$ python3 -q
>>> import numpy as np
>>> np.set_printoptions(precision=1, suppress=True, linewidth=100, legacy="1.25")
>>> W0 = np.loadtxt("case14.csv", delimiter=",")
>>> W0
array([[  3.,   8.,   5.,   9.,  -2.,  -2.,   6.,  -5.,  -2.,   1.,  -7.],
       [ -9.,   0.,   7.,   9.,  -1.,   5.,   0.,  -9.,   0.,  -9.,  -7.],
       [  7.,   2.,   4.,   1.,  -1.,   9.,   7.,  -3.,   2.,  -5.,  -9.],
       [  0.,  -5.,  -2.,   5.,   8.,   5.,   4.,   1.,  -2.,  -3.,  -7.],
       [  5.,   4.,   9.,  -3.,  -7.,   8.,   7.,   6.,  -7.,   7.,   8.],
       [ -9.,   6.,   5.,   4.,   7.,  -9.,  -7.,   6.,  -4.,  -8.,  -5.],
       [-15.,   8.,  19.,  27.,  -4.,   8.,   6., -23.,  -2., -17., -21.]])
>>> np.abs(np.diag(np.linalg.qr(W0)[1])) > 1e-9
array([ True,  True,  True,  True,  True,  True, False])
>>> np.allclose(W0[:-1].T @ np.linalg.lstsq(W0[:-1].T, W0[-1])[0], W0[-1])
True
>>> round(float(np.trace(np.linalg.pinv(W0) @ W0)), 1)
6.0
>>> np.abs(W0).max()
27.0
>>> K = np.load("block5.npy")
>>> K
array([[  1,  -3,   9, -27],
       [  1,  -2,   4,  -8],
       [  1,  -1,   1,  -1],
       [  1,   0,   0,   0],
       [  1,   1,   1,   1],
       [  1,   2,   4,   8],
       [  1,   3,   9,  27]])
>>> rng = np.random.default_rng(33844)
>>> lab = rng.permutation(4)
>>> A2 = K[:, lab] * rng.choice([-1, 1], 4)
>>> A2
array([[ 27,   3,   1,   9],
       [  8,   2,   1,   4],
       [  1,   1,   1,   1],
       [  0,   0,   1,   0],
       [ -1,  -1,   1,   1],
       [ -8,  -2,   1,   4],
       [-27,  -3,   1,   9]])
>>> Uu, _, VT = np.linalg.svd(K.T @ A2)
>>> np.round(Uu @ VT, 1) + 0
array([[ 0.,  0.,  1.,  0.],
       [ 0., -1.,  0.,  0.],
       [ 0.,  0.,  0.,  1.],
       [-1.,  0.,  0.,  0.]])
>>> np.round(np.linalg.lstsq(K, A2)[0], 1) + 0
array([[ 0.,  0.,  1.,  0.],
       [ 0., -1.,  0.,  0.],
       [ 0.,  0.,  0.,  1.],
       [-1.,  0.,  0.,  0.]])
>>> lab
array([3, 1, 0, 2])
>>> K[1] @ K[2]
15
>>> round(np.linalg.norm(K) ** 2 / np.linalg.norm(K, 2) ** 2, 1)
1.1
>>> A2 = np.c_[K[:, :3] @ np.array([[0, 0, 2], [-1, 2, 2], [1, 0, 1]]), np.array([-4, -9, -1, 9, 3, -6, 3])]
>>> A2
array([[12, -6,  5, -4],
       [ 6, -4,  2, -9],
       [ 2, -2,  1, -1],
       [ 0,  0,  2,  9],
       [ 0,  2,  5,  3],
       [ 2,  4, 10, -6],
       [ 6,  6, 17,  3]])
>>> np.round(np.linalg.lstsq(K, A2[:, 0])[0], 1) + 0
array([ 0., -1.,  1.,  0.])
>>> np.linalg.matrix_rank(np.c_[K, A2])
5
>>> proj = A2 @ np.linalg.solve(A2.T @ A2, A2.T)
>>> round(np.trace(proj), 1)
4.0
>>> np.diag(proj)
array([0.8, 0.5, 0.3, 0.7, 0.3, 0.6, 0.8])
>>> r0 = np.array([-1, -1, 2])
>>> np.array([np.convolve(row, r0, "same") for row in K])
array([[  2,  -4,  12,  45],
       [  1,   0,   0,  16],
       [  0,   2,  -2,   3],
       [ -1,   2,   0,   0],
       [ -2,   0,   0,   1],
       [ -3,  -4,  -8,   0],
       [ -4, -10, -30,  -9]])
>>> np.polyval(r0, K[5])
array([  0,  -4, -18, -70])
>>> np.correlate(K[5], K[4], "full")
array([ 1,  3,  7, 15, 14, 12,  8])
>>> data = np.loadtxt("sample9.csv", delimiter=",")
>>> data
array([[ 0.,  7., -3., -2.,  3.,  0., -4.,  2.,  8.],
       [-7.,  0., -2.,  2.,  2., -4.,  0., -2.,  0.],
       [ 3.,  2.,  0., -6.,  3., -3.,  6., -3., -1.],
       [ 2., -2.,  6.,  0.,  1.,  0.,  6.,  3.,  7.],
       [-3., -2., -3., -1.,  0.,  3.,  1., -1., -3.],
       [ 0.,  4.,  3.,  0., -3.,  0.,  0., -8., -6.],
       [ 4.,  0., -6., -6., -1.,  0.,  0., -4.,  7.],
       [-2.,  2.,  3., -3.,  1.,  8.,  4.,  0.,  0.],
       [-8.,  0.,  1., -7.,  3.,  6., -7.,  0.,  0.]])
>>> r0, r1 = data[2], data[0]
>>> r0 @ r0
113.0
>>> r0 @ r1
-3.0
>>> pr = (r0 @ r1) / (r0 @ r0) * r0
>>> round(np.linalg.norm(r0 + r1) ** 2 + np.linalg.norm(r0 - r1) ** 2, 1)
536.0
>>> round(float((r1 - pr) @ r0), 1)
-0.0
>>> np.linalg.matrix_rank(np.outer(r0, r1))
1
